>>> import numpy as np
>>> import numpy.linalg as la
>>> np.set_printoptions(suppress=True, linewidth=100)
>>> arr = np.load("mat.npy")
>>> arr
array([[  6,   1,   9,  10,   8,  -4,  11,  -4],
       [  1, -14,   6,   4,  -7,   8,  -2,   5],
       [  9,   6, -16,   1,  -4,   5,  14,  10],
       [ 10,   4,   1, -14,  -4,  -4,   1,  -2],
       [  8,  -7,  -4,  -4, -10,   4,   8,  13],
       [ -4,   8,   5,  -4,   4,  -6,  -6,  17],
       [ 11,  -2,  14,   1,   8,  -6,   6,   2],
       [ -4,   5,  10,  -2,  13,  17,   2, -12]])
>>> # equal to its transpose
>>> print(round(float(la.eigvalsh(arr).min()), 2))
-36.89
>>> print(np.all(la.eigvalsh(arr) > 0))
False
>>> out = arr ** -1
Traceback (most recent call last):
  File "<python-input-8>", line 1, in <module>
    out = arr ** -1
          ~~~~^^~~~
ValueError: Integers to negative integer powers are not allowed.
>>> out = la.invert(arr)
Traceback (most recent call last):
  File "<python-input-9>", line 1, in <module>
    out = la.invert(arr)
          ^^^^^^^^^
AttributeError: module 'numpy.linalg' has no attribute 'invert'
>>> out = la.inv(arr)
>>> round(float(la.cond(arr)), 2)
15.19
>>> print(round(la.slogdet(arr)[0], 2))
-1.0
>>> (np.abs(out) > 1e-9).astype(int)
array([[1, 1, 1, 1, 1, 1, 1, 1],
       [1, 1, 1, 1, 1, 1, 1, 1],
       [1, 1, 1, 1, 1, 1, 1, 1],
       [1, 1, 1, 1, 1, 1, 1, 1],
       [1, 1, 1, 1, 1, 1, 1, 1],
       [1, 1, 1, 1, 1, 1, 1, 1],
       [1, 1, 1, 1, 1, 1, 1, 1],
       [1, 1, 1, 1, 1, 1, 1, 1]])
>>> np.allclose(out, arr.T)
False
>>> round(la.det(arr) * la.det(out), 2)
np.float64(1.0)
>>> th = np.radians(90)
>>> Rm = np.eye(8)
>>> Rm[6, 6] = Rm[0, 0] = np.cos(th)
>>> Rm[6, 0], Rm[0, 6] = -np.sin(th), np.sin(th)
>>> Rm.round(2) + 0
array([[ 0.,  0.,  0.,  0.,  0.,  0.,  1.,  0.],
       [ 0.,  1.,  0.,  0.,  0.,  0.,  0.,  0.],
       [ 0.,  0.,  1.,  0.,  0.,  0.,  0.,  0.],
       [ 0.,  0.,  0.,  1.,  0.,  0.,  0.,  0.],
       [ 0.,  0.,  0.,  0.,  1.,  0.,  0.,  0.],
       [ 0.,  0.,  0.,  0.,  0.,  1.,  0.,  0.],
       [-1.,  0.,  0.,  0.,  0.,  0.,  0.,  0.],
       [ 0.,  0.,  0.,  0.,  0.,  0.,  0.,  1.]])
>>> out = arr @ Rm.T
>>> np.abs(out - arr).max(axis=0)
array([ 9.,  0.,  0.,  0.,  0.,  0., 23.,  0.])
>>> print(out.round(2))
[[ 11.   1.   9.  10.   8.  -4.  -6.  -4.]
 [ -2. -14.   6.   4.  -7.   8.  -1.   5.]
 [ 14.   6. -16.   1.  -4.   5.  -9.  10.]
 [  1.   4.   1. -14.  -4.  -4. -10.  -2.]
 [  8.  -7.  -4.  -4. -10.   4.  -8.  13.]
 [ -6.   8.   5.  -4.   4.  -6.   4.  17.]
 [  6.  -2.  14.   1.   8.  -6. -11.   2.]
 [  2.   5.  10.  -2.  13.  17.   4. -12.]]
>>> np.allclose(arr @ arr.T, out @ out.T)
True
>>> x0 = np.array([0, 2, 0, 2, 2, 1, 3, 3])
>>> target = out @ x0
>>> target.round(2)
array([  4., -14.,  14., -68., -23.,  73., -19.,  25.])
>>> np.round(la.solve(out.T, out[7]), 2) + 0
array([0., 0., 0., 0., 0., 0., 0., 1.])
>>> np.round(la.solve(out, target), 2) + 0
array([0., 2., 0., 2., 2., 1., 3., 3.])
>>> np.round(la.solve(out, 3 * target), 2) + 0
array([0., 6., 0., 6., 6., 3., 9., 9.])
>>> np.round(la.solve(out, target + out[:, 6]), 2) + 0
array([0., 2., 0., 2., 2., 1., 4., 3.])
>>> out = np.array([[3, 3, 0, 3, 3, 2, 4],
...     [4, 2, 4, 0, 3, 5, 4],
...     [0, 4, 2, 2, 0, 3, 5],
...     [4, 1, 1, 5, 1, 0, 3],
...     [0, 0, 3, 2, 0, 4, 1],
...     [3, 0, 1, 2, 0, 3, 2],
...     [5, 4, 3, 5, 4, 5, 5]])
>>> m1 = np.triu(out)
>>> m1
array([[3, 3, 0, 3, 3, 2, 4],
       [0, 2, 4, 0, 3, 5, 4],
       [0, 0, 2, 2, 0, 3, 5],
       [0, 0, 0, 5, 1, 0, 3],
       [0, 0, 0, 0, 0, 4, 1],
       [0, 0, 0, 0, 0, 3, 2],
       [0, 0, 0, 0, 0, 0, 5]])
>>> Uu, sig, Vh = la.svd(m1)
>>> sig.round(2) + 0
array([13.23,  6.38,  4.56,  3.42,  2.98,  0.95,  0.  ])
>>> np.argmax(sig[:-1] / (sig[1:] + 1e-6)) + 1
np.int64(6)
>>> out = Uu[:, :6] @ np.diag(sig[:6]) @ Vh[:6]
>>> la.matrix_rank(out)
np.int64(6)
>>> round(float(la.norm(m1 - out, 2)), 2), round(float(sig[6]), 2)
(0.0, 0.0)
>>> la.matrix_rank(m1 - m1[0, 0] * np.eye(7))
np.int64(6)
>>> try:
...     la.inv(m1)
... except la.LinAlgError as e:
...     print(e)
... 
Singular matrix
>>> m1 @ m1
array([[ 9, 15, 12, 24, 21, 39, 60],
       [ 0,  4, 16,  8,  6, 49, 61],
       [ 0,  0,  4, 14,  2, 15, 47],
       [ 0,  0,  0, 25,  5,  4, 31],
       [ 0,  0,  0,  0,  0, 12, 13],
       [ 0,  0,  0,  0,  0,  9, 16],
       [ 0,  0,  0,  0,  0,  0, 25]])
>>> th = np.radians(15)
>>> Rm = np.eye(7)
>>> Rm[2, 2] = Rm[6, 6] = np.cos(th)
>>> Rm[2, 6], Rm[6, 2] = -np.sin(th), np.sin(th)
>>> Rm.round(2)
array([[ 1.  ,  0.  ,  0.  ,  0.  ,  0.  ,  0.  ,  0.  ],
       [ 0.  ,  1.  ,  0.  ,  0.  ,  0.  ,  0.  ,  0.  ],
       [ 0.  ,  0.  ,  0.97,  0.  ,  0.  ,  0.  , -0.26],
       [ 0.  ,  0.  ,  0.  ,  1.  ,  0.  ,  0.  ,  0.  ],
       [ 0.  ,  0.  ,  0.  ,  0.  ,  1.  ,  0.  ,  0.  ],
       [ 0.  ,  0.  ,  0.  ,  0.  ,  0.  ,  1.  ,  0.  ],
       [ 0.  ,  0.  ,  0.26,  0.  ,  0.  ,  0.  ,  0.97]])
>>> out = m1 @ Rm.T
>>> np.allclose(la.norm(m1, axis=1), la.norm(out, axis=1))
True
>>> np.round(la.det(Rm), 2), round(float(np.trace(Rm)), 2)
(np.float64(1.0), 6.93)
>>> np.round(np.abs(out - m1).max(axis=0), 2)
array([0.  , 0.  , 1.36, 0.  , 0.  , 0.  , 0.9 ])
>>> print(out.round(2))
[[ 3.    3.   -1.04  3.    3.    2.    3.86]
 [ 0.    2.    2.83  0.    3.    5.    4.9 ]
 [ 0.    0.    0.64  2.    0.    3.    5.35]
 [ 0.    0.   -0.78  5.    1.    0.    2.9 ]
 [ 0.    0.   -0.26  0.    0.    4.    0.97]
 [ 0.    0.   -0.52  0.    0.    3.    1.93]
 [ 0.    0.   -1.29  0.    0.    0.    4.83]]
>>> np.allclose(m1 @ m1.T, out @ out.T)
True
>>> m1[0] @ m1[4]
np.int64(12)
>>> round(float(la.norm(m1, "nuc")), 2)
31.52
>>> la.norm(m1, axis=1).argmax()
np.int64(1)
>>> np.round(la.norm(m1, 2), 2)
np.float64(13.23)
>>> np.round(la.norm(m1, axis=1), 2)
array([7.48, 8.37, 6.48, 5.92, 4.12, 3.61, 5.  ])
>>> np.round(np.sort(np.abs(la.eigvals(m1))), 2)
array([0., 2., 2., 3., 3., 5., 5.])
>>> np.trace(m1)
np.int64(20)
>>> (m1 + m1.T) / 2
array([[3. , 1.5, 0. , 1.5, 1.5, 1. , 2. ],
       [1.5, 2. , 2. , 0. , 1.5, 2.5, 2. ],
       [0. , 2. , 2. , 1. , 0. , 1.5, 2.5],
       [1.5, 0. , 1. , 5. , 0.5, 0. , 1.5],
       [1.5, 1.5, 0. , 0.5, 0. , 2. , 0.5],
       [1. , 2.5, 1.5, 0. , 2. , 3. , 1. ],
       [2. , 2. , 2.5, 1.5, 0.5, 1. , 5. ]])
>>> np.round(la.det(m1), 2)
np.float64(0.0)
>>> data = np.load("out3.npy")
>>> data
array([[1.  , 0.5 , 0.25, 0.12],
       [0.5 , 1.  , 0.5 , 0.25],
       [0.25, 0.5 , 1.  , 0.5 ],
       [0.12, 0.25, 0.5 , 1.  ]])
>>> out = data / np.sqrt((data ** 2).mean(axis=1, keepdims=True))
>>> la.matrix_rank(out) == la.matrix_rank(data)
np.True_
>>> np.round(la.norm(out, axis=1), 2)
array([2., 2., 2., 2.])
>>> evals, V = la.eigh(data)
>>> x0 = np.array([1, 2, 2, 2])
>>> print(x0 @ data @ x0)
26.48
>>> round(float(x0 @ data @ x0 / (x0 @ x0)), 2), np.round(evals[0], 2), round(evals[-1], 2)
(2.04, np.float64(0.38), np.float64(2.08))
>>> np.round(la.eigvalsh(data[1:, 1:]), 2)
array([0.41, 0.75, 1.84])
>>> np.abs(data).sum(axis=1).max(), np.round(np.abs(evals).max(), 2)
(np.float64(2.25), np.float64(2.08))
>>> def softmax(z):
...     e = np.exp(z - z.max(axis=-1, keepdims=True))
...     return e / e.sum(axis=-1, keepdims=True)
... 
>>> np.round(softmax(data[0]), 2)
array([0.4 , 0.24, 0.19, 0.17])
>>> np.round(softmax(data).sum(axis=1), 2)
array([1., 1., 1., 1.])
>>> att = data @ data.T / np.sqrt(4)
>>> softmax(att).round(6).argmax(axis=1)
array([0, 1, 2, 3])
>>> print(np.round(softmax(att), 2))
[[0.3  0.27 0.23 0.2 ]
 [0.24 0.3  0.25 0.2 ]
 [0.2  0.25 0.3  0.24]
 [0.2  0.23 0.27 0.3 ]]
>>> q, V = la.qr(data[:, :3])[0], la.qr(data[:, 3:])[0]
>>> sig = la.svd(q.T @ V, compute_uv=False)
>>> sig.round(2)
array([0.81])
>>> (sig > 0.9).sum()
np.int64(0)
>>> x0 = np.ones(4)
>>> for _ in range(4):
...     x0 = data @ x0
...     x0 /= la.norm(x0)
...     print(round(x0 @ data @ x0, 2))
... 
2.08
2.08
2.08
2.08
>>> x0.round(2)
array([0.43, 0.56, 0.56, 0.43])
>>> out = np.array([[3], [-2]])
>>> F = np.block([[np.zeros((2, 2)), out], [out.T, np.zeros((1, 1))]])
>>> F
array([[ 0.,  0.,  3.],
       [ 0.,  0., -2.],
       [ 3., -2.,  0.]])
>>> r = la.matrix_rank(F)
>>> r
np.int64(2)
>>> N = la.svd(F)[2][r:].T
>>> F @ N
array([[0.],
       [0.],
       [0.]])
>>> [int(la.matrix_rank(F[:, :j + 1])) for j in range(3)]
[1, 1, 2]
>>> print(np.round(N[:, 0] / N[np.abs(N[:, 0]).round(6).argmax(), 0], 2))
[0.67 1.   0.  ]
>>> np.allclose(F @ N, 0)
True
>>> [round(float(la.det(F[:i, :i])), 2) + 0 for i in range(1, 4)]
[0.0, 0.0, 0.0]
>>> print(np.all(la.eigvalsh(F) > 0))
False
>>> try:
...     la.cholesky(F)
... except la.LinAlgError as e:
...     print(repr(e))
... 
LinAlgError('Matrix is not positive definite')
>>> Uu, sig, Vh = la.svd(m1)
>>> V = Vh[:(sig > 1e-8).sum()]
>>> rng = np.random.default_rng(55)
>>> x0 = m1[2] + 5 * m1[1] + rng.integers(2) * np.eye(7)[2]
>>> print(x0)
[ 0. 10. 23.  2. 15. 28. 25.]
>>> np.round(np.diag(V.T @ V), 2)
array([0.79, 0.39, 0.99, 0.99, 0.83, 1.  , 1.  ])
>>> np.allclose(V.T @ V @ x0, x0)
False
>>> evals, V = la.eigh(F)
>>> x0 = np.array([-2, 0, -3])
>>> round(float(x0 @ F @ x0 / (x0 @ x0)), 2), round(float(evals[0]), 2), np.round(evals[-1], 2)
(2.77, -3.61, np.float64(3.61))
>>> print(np.round(V * np.abs(evals) @ V.T, 2) + 0)
[[ 2.5  -1.66  0.  ]
 [-1.66  1.11  0.  ]
 [ 0.    0.    3.61]]
>>> np.round(la.eigvalsh(F[1:, 1:]), 2)
array([-2.,  2.])
>>> W0 = np.load("test4.npy")
>>> W0.round(2)
array([[ 3.52,  3.84,  7.76, -3.57],
       [-0.41, -7.25, -6.73,  1.39],
       [ 5.99, -6.5 ,  2.03, -4.21],
       [-5.43, -0.12, -6.98,  4.67],
       [-1.83, -5.96, -7.43,  2.42],
       [-3.46,  8.7 ,  3.06,  1.73],
       [-6.29,  4.96, -3.73,  4.68],
       [-0.67,  7.97,  5.98, -0.57],
       [-6.22,  3.  , -5.32,  4.9 ],
       [ 4.8 , -8.21, -0.95, -2.94],
       [-4.78, -1.64, -7.46,  4.33],
       [ 6.25, -3.24,  5.14, -4.89],
       [ 3.34, -8.71, -3.22, -1.62],
       [-2.06,  8.56,  4.72,  0.55],
       [-3.82, -3.38, -7.74,  3.76],
       [-6.27,  5.18, -3.51,  4.64]])
>>> # looks like rank 2
>>> Uu, sig, Vh = la.svd(W0)
>>> sig.round(2) + 0
array([28.79, 27.77,  0.  ,  0.  ])
>>> out = Uu[:, :2] @ np.diag(sig[:2]) @ Vh[:2]
>>> print(round(np.abs(W0 - out).max(), 2))
0.0
>>> la.matrix_rank(W0, rtol=0.05)
np.int64(2)
>>> la.matrix_rank(out)
np.int64(2)
>>> out.round(2)
array([[ 3.52,  3.84,  7.76, -3.57],
       [-0.41, -7.25, -6.73,  1.39],
       [ 5.99, -6.5 ,  2.03, -4.21],
       [-5.43, -0.12, -6.98,  4.67],
       [-1.83, -5.96, -7.43,  2.42],
       [-3.46,  8.7 ,  3.06,  1.73],
       [-6.29,  4.96, -3.73,  4.68],
       [-0.67,  7.97,  5.98, -0.57],
       [-6.22,  3.  , -5.32,  4.9 ],
       [ 4.8 , -8.21, -0.95, -2.94],
       [-4.78, -1.64, -7.46,  4.33],
       [ 6.25, -3.24,  5.14, -4.89],
       [ 3.34, -8.71, -3.22, -1.62],
       [-2.06,  8.56,  4.72,  0.55],
       [-3.82, -3.38, -7.74,  3.76],
       [-6.27,  5.18, -3.51,  4.64]])
>>> Uu, sig, Vh = la.svd(F)
>>> V = Vh[:(sig > 1e-8).sum()]
>>> x0 = F[0] + -2 * F[1] + rng.integers(2) * np.eye(3)[2]
>>> x0
array([0., 0., 8.])
>>> np.round(np.diag(V.T @ V), 2)
array([0.69, 0.31, 1.  ])
>>> np.allclose(V.T @ V @ x0, x0)
True
>>> print(round(la.norm(x0 - V.T @ V @ x0), 2))
0.0
>>> E = np.load("arr.npy")
>>> E
array([[ 0.,  0.,  0.,  3.],
       [ 0.,  0.,  0.,  5.],
       [ 0.,  0.,  0., -1.],
       [ 3.,  5., -1.,  0.]])
>>> # symmetric
>>> evals, V = la.eigh(arr)
>>> np.round(evals.sum(), 2), np.trace(arr)
(np.float64(-60.0), np.int64(-60))
>>> print(np.round(la.eigvalsh(arr @ arr), 2))
[   5.9     9.05  341.52  362.57  575.39  664.52  772.43 1360.61]
>>> print(np.round(la.svd(arr, compute_uv=False), 2))
[36.89 27.79 25.78 23.99 19.04 18.48  3.01  2.43]
>>> np.round(V.T @ arr @ V, 2) + 0
array([[-36.89,   0.  ,   0.  ,   0.  ,   0.  ,   0.  ,   0.  ,   0.  ],
       [  0.  , -25.78,   0.  ,   0.  ,   0.  ,   0.  ,   0.  ,   0.  ],
       [  0.  ,   0.  , -23.99,   0.  ,   0.  ,   0.  ,   0.  ,   0.  ],
       [  0.  ,   0.  ,   0.  , -19.04,   0.  ,   0.  ,   0.  ,   0.  ],
       [  0.  ,   0.  ,   0.  ,   0.  ,  -3.01,   0.  ,   0.  ,   0.  ],
       [  0.  ,   0.  ,   0.  ,   0.  ,   0.  ,   2.43,   0.  ,   0.  ],
       [  0.  ,   0.  ,   0.  ,   0.  ,   0.  ,   0.  ,  18.48,   0.  ],
       [  0.  ,   0.  ,   0.  ,   0.  ,   0.  ,   0.  ,   0.  ,  27.79]])
>>> evals, V = la.eigh(E)
>>> evals.round(2) + 0
array([-5.92,  0.  ,  0.  ,  5.92])
>>> print(np.round(V @ np.diag(evals) @ V.T, 2) + 0)
[[ 0.  0.  0.  3.]
 [ 0.  0.  0.  5.]
 [ 0.  0.  0. -1.]
 [ 3.  5. -1.  0.]]
>>> np.unique(evals.round(6) + 0, return_counts=True)[1]
array([1, 2, 1])
>>> print(evals.sum(), np.trace(E))
0.0 0.0
